$ ipython --no-banner

In [1]: import numpy as np

In [2]: np.set_printoptions(suppress=True, linewidth=160)

In [3]: out = np.array([[1, 0], [1, 0]])

In [4]: Z = np.array([[-1, -3], [-3, 4]])

In [5]: F = np.kron(out, Z)

In [6]: F
Out[6]: 
array([[-1, -3,  0,  0],
       [-3,  4,  0,  0],
       [-1, -3,  0,  0],
       [-3,  4,  0,  0]])

In [7]: rng = np.random.default_rng(2548)

In [8]: idx = rng.permutation(4)

In [9]: idx
Out[9]: array([3, 2, 1, 0])

In [10]: out = F[idx][:, idx]

In [11]: np.diag(out)
Out[11]: array([ 0,  0,  4, -1])

In [12]: out
Out[12]: 
array([[ 0,  0,  4, -3],
       [ 0,  0, -3, -1],
       [ 0,  0,  4, -3],
       [ 0,  0, -3, -1]])

In [13]: round(float(np.linalg.det(out)), 2), round(float(np.linalg.det(F[idx])), 2)
Out[13]: (0.0, 0.0)

In [14]: round(float(np.linalg.eigvals(F).sum().real), 2)
Out[14]: 3.0

In [15]: np.round(np.linalg.eigvals(F), 2)
Out[15]: array([ 0.  ,  0.  , -2.41,  5.41])

In [16]: np.round(np.poly(F), 2)
Out[16]: array([  1.,  -3., -13.,   0.,   0.])

In [17]: np.kron(np.eye(2, dtype=int), F)
Out[17]: 
array([[-1, -3,  0,  0,  0,  0,  0,  0],
       [-3,  4,  0,  0,  0,  0,  0,  0],
       [-1, -3,  0,  0,  0,  0,  0,  0],
       [-3,  4,  0,  0,  0,  0,  0,  0],
       [ 0,  0,  0,  0, -1, -3,  0,  0],
       [ 0,  0,  0,  0, -3,  4,  0,  0],
       [ 0,  0,  0,  0, -1, -3,  0,  0],
       [ 0,  0,  0,  0, -3,  4,  0,  0]])

In [18]: round(np.linalg.det(F[::-1]), 2)
Out[18]: np.float64(0.0)

In [19]: t3 = np.stack([F, -3 * F, F[::-1]])

In [20]: np.einsum("bij,cij->bc", t3, t3)
Out[20]: 
array([[  70, -210,  -36],
       [-210,  630,  108],
       [ -36,  108,   70]])

In [21]: t3.sum(axis=0)
Out[21]: 
array([[ -1,  10,   0,   0],
       [  5, -11,   0,   0],
       [ -1,  10,   0,   0],
       [  5, -11,   0,   0]])

In [22]: arr = np.loadtxt("out13.csv", delimiter=",")

In [23]: arr
Out[23]: 
array([[ 0.,  0., -2.,  2., -1., -1., -2., -2.,  1.,  1., -1., -2.,  1.,  0., -1.],
       [ 0.,  0.,  0., -2.,  2., -1., -1., -2., -2.,  1.,  1., -1., -2.,  1.,  0.],
       [-2.,  0.,  0.,  0., -2.,  2., -1., -1., -2., -2.,  1.,  1., -1., -2.,  1.],
       [ 2., -2.,  0.,  0.,  0., -2.,  2., -1., -1., -2., -2.,  1.,  1., -1., -2.],
       [-1.,  2., -2.,  0.,  0.,  0., -2.,  2., -1., -1., -2., -2.,  1.,  1., -1.],
       [-1., -1.,  2., -2.,  0.,  0.,  0., -2.,  2., -1., -1., -2., -2.,  1.,  1.],
       [-2., -1., -1.,  2., -2.,  0.,  0.,  0., -2.,  2., -1., -1., -2., -2.,  1.],
       [-2., -2., -1., -1.,  2., -2.,  0.,  0.,  0., -2.,  2., -1., -1., -2., -2.],
       [ 1., -2., -2., -1., -1.,  2., -2.,  0.,  0.,  0., -2.,  2., -1., -1., -2.],
       [ 1.,  1., -2., -2., -1., -1.,  2., -2.,  0.,  0.,  0., -2.,  2., -1., -1.],
       [-1.,  1.,  1., -2., -2., -1., -1.,  2., -2.,  0.,  0.,  0., -2.,  2., -1.],
       [-2., -1.,  1.,  1., -2., -2., -1., -1.,  2., -2.,  0.,  0.,  0., -2.,  2.],
       [ 1., -2., -1.,  1.,  1., -2., -2., -1., -1.,  2., -2.,  0.,  0.,  0., -2.],
       [ 0.,  1., -2., -1.,  1.,  1., -2., -2., -1., -1.,  2., -2.,  0.,  0.,  0.],
       [-1.,  0.,  1., -2., -1.,  1.,  1., -2., -2., -1., -1.,  2., -2.,  0.,  0.]])

In [24]: # symmetric, so the eigenvalues are real

In [25]: U, sig, VT = np.linalg.svd(arr)

In [26]: np.argmax(sig[:-1] / (sig[1:] + 1e-6)) + 1
Out[26]: np.int64(14)

In [27]: out = U[:, :14] @ np.diag(sig[:14]) @ VT[:14]

In [28]: round(np.linalg.norm(arr - out, 2), 2), round(sig[14], 2)
Out[28]: (np.float64(0.07), np.float64(0.07))

In [29]: np.linalg.matrix_rank(arr, rtol=0.05)
Out[29]: np.int64(14)

In [30]: round(np.linalg.norm(arr - out) / np.linalg.norm(arr), 2)
Out[30]: np.float64(0.0)

In [31]: vals, vecs = np.linalg.eigh(arr)

In [32]: round(vals.sum(), 2), np.trace(arr)
Out[32]: (np.float64(0.0), np.float64(0.0))

In [33]: np.abs(vecs[:, -1]).round(6).argmax()
Out[33]: np.int64(2)

In [34]: (vals > 1e-8).sum(), (vals < -1e-8).sum()
Out[34]: (np.int64(9), np.int64(6))

In [35]: vec = np.array([2, 1, -3, -2, -1, -3, -1, 1, 2, 2, 3, 3, -3, -3, -1])

In [36]: h = np.maximum(arr @ vec, 0)

In [37]: np.maximum(arr @ (3 * vec), 0)
Out[37]: array([ 0., 15.,  0.,  0.,  0.,  0.,  3., 39., 39., 15., 15.,  6., 15.,  3.,  0.])

In [38]: h
Out[38]: array([ 0.,  5.,  0.,  0.,  0.,  0.,  1., 13., 13.,  5.,  5.,  2.,  5.,  1.,  0.])

In [39]: idx = rng.permutation(15)

In [40]: idx
Out[40]: array([ 4,  7,  1,  5, 11,  2, 13, 10,  9,  6, 14,  8, 12,  3,  0])

In [41]: out = arr[idx][:, idx]

In [42]: np.allclose(out, arr)
Out[42]: False

In [43]: np.trace(out)
Out[43]: np.float64(0.0)

In [44]: np.round(np.abs(np.linalg.svd(arr)[2][-1]), 2) + 0
Out[44]: array([0.28, 0.53, 0.33, 0.09, 0.09, 0.01, 0.12, 0.  , 0.12, 0.01, 0.09, 0.09, 0.33, 0.53, 0.28])

In [45]: [round(float(x), 2) for x in np.linalg.svd(arr, compute_uv=False)[:3]]
Out[45]: [8.7, 7.86, 7.63]

In [46]: np.round(np.linalg.norm(arr, 2) / np.linalg.norm(arr), 2)
Out[46]: np.float64(0.41)

In [47]: np.linalg.matrix_rank(arr, rtol=0.1)
Out[47]: np.int64(13)

In [48]: round(np.log10(np.linalg.cond(arr)))
Out[48]: 2

In [49]: A = np.loadtxt("block19.csv", delimiter=",")

In [50]: A
Out[50]: 
array([[-4.,  0., -4., -2.,  0.,  1.,  2., -1., -3., -4., -4.,  0.,  0.],
       [-6., -2., -6., -4., -2., -1.,  0., -3., -5., -6., -6., -2., -2.],
       [-4.,  0., -4., -2.,  0.,  1.,  2., -1., -3., -4., -4.,  0.,  0.],
       [-2.,  2., -2.,  0.,  2.,  3.,  4.,  1., -1., -2., -2.,  2.,  2.],
       [ 0.,  4.,  0.,  2.,  4.,  5.,  6.,  3.,  1.,  0.,  0.,  4.,  4.],
       [-4.,  0., -4., -2.,  0.,  1.,  2., -1., -3., -4., -4.,  0.,  0.],
       [-5., -1., -5., -3., -1.,  0.,  1., -2., -4., -5., -5., -1., -1.],
       [ 0.,  4.,  0.,  2.,  4.,  5.,  6.,  3.,  1.,  0.,  0.,  4.,  4.],
       [ 0.,  4.,  0.,  2.,  4.,  5.,  6.,  3.,  1.,  0.,  0.,  4.,  4.],
       [-3.,  1., -3., -1.,  1.,  2.,  3.,  0., -2., -3., -3.,  1.,  1.],
       [-4.,  0., -4., -2.,  0.,  1.,  2., -1., -3., -4., -4.,  0.,  0.],
       [-6., -2., -6., -4., -2., -1.,  0., -3., -5., -6., -6., -2., -2.],
       [-1.,  3., -1.,  1.,  3.,  4.,  5.,  2.,  0., -1., -1.,  3.,  3.],
       [-2.,  2., -2.,  0.,  2.,  3.,  4.,  1., -1., -2., -2.,  2.,  2.],
       [-1.,  3., -1.,  1.,  3.,  4.,  5.,  2.,  0., -1., -1.,  3.,  3.]])

In [51]: # rank 2

In [52]: rank = np.linalg.matrix_rank(A)

In [53]: rank
Out[53]: np.int64(2)

In [54]: null = np.linalg.svd(A)[2][rank:].T

In [55]: null.shape
Out[55]: (13, 11)

In [56]: [int(np.linalg.matrix_rank(np.delete(A, i, axis=0))) for i in range(15)]
Out[56]: [2, 2, 2, 2, 2, 2, 2, 2, 2, 2, 2, 2, 2, 2, 2]

In [57]: np.linalg.matrix_rank(A.T @ A), np.linalg.matrix_rank(A @ A.T)
Out[57]: (np.int64(2), np.int64(2))

In [58]: vec = np.array([-3, 2, -1, 2, -2, 0, -3, 1, 1, -2, 3, 0, -3])

In [59]: A @ np.eye(13)[2]
Out[59]: array([-4., -6., -4., -2.,  0., -4., -5.,  0.,  0., -3., -4., -6., -1., -2., -1.])

In [60]: (A @ vec).argmax()
Out[60]: np.int64(1)

In [61]: A @ (2 * vec)
Out[61]: array([ -4.,  16.,  -4., -24., -44.,  -4.,   6., -44., -44., -14.,  -4.,  16., -34., -24., -34.])

In [62]: np.einsum("ij,j->i", A, vec)
Out[62]: array([ -2.,   8.,  -2., -12., -22.,  -2.,   3., -22., -22.,  -7.,  -2.,   8., -17., -12., -17.])

In [63]: np.sign((A @ vec).round(6))
Out[63]: array([-1.,  1., -1., -1., -1., -1.,  1., -1., -1., -1., -1.,  1., -1., -1., -1.])

In [64]: np.linalg.norm(A @ vec) <= np.linalg.norm(A, 2) * np.linalg.norm(vec) + 1e-9
Out[64]: np.True_
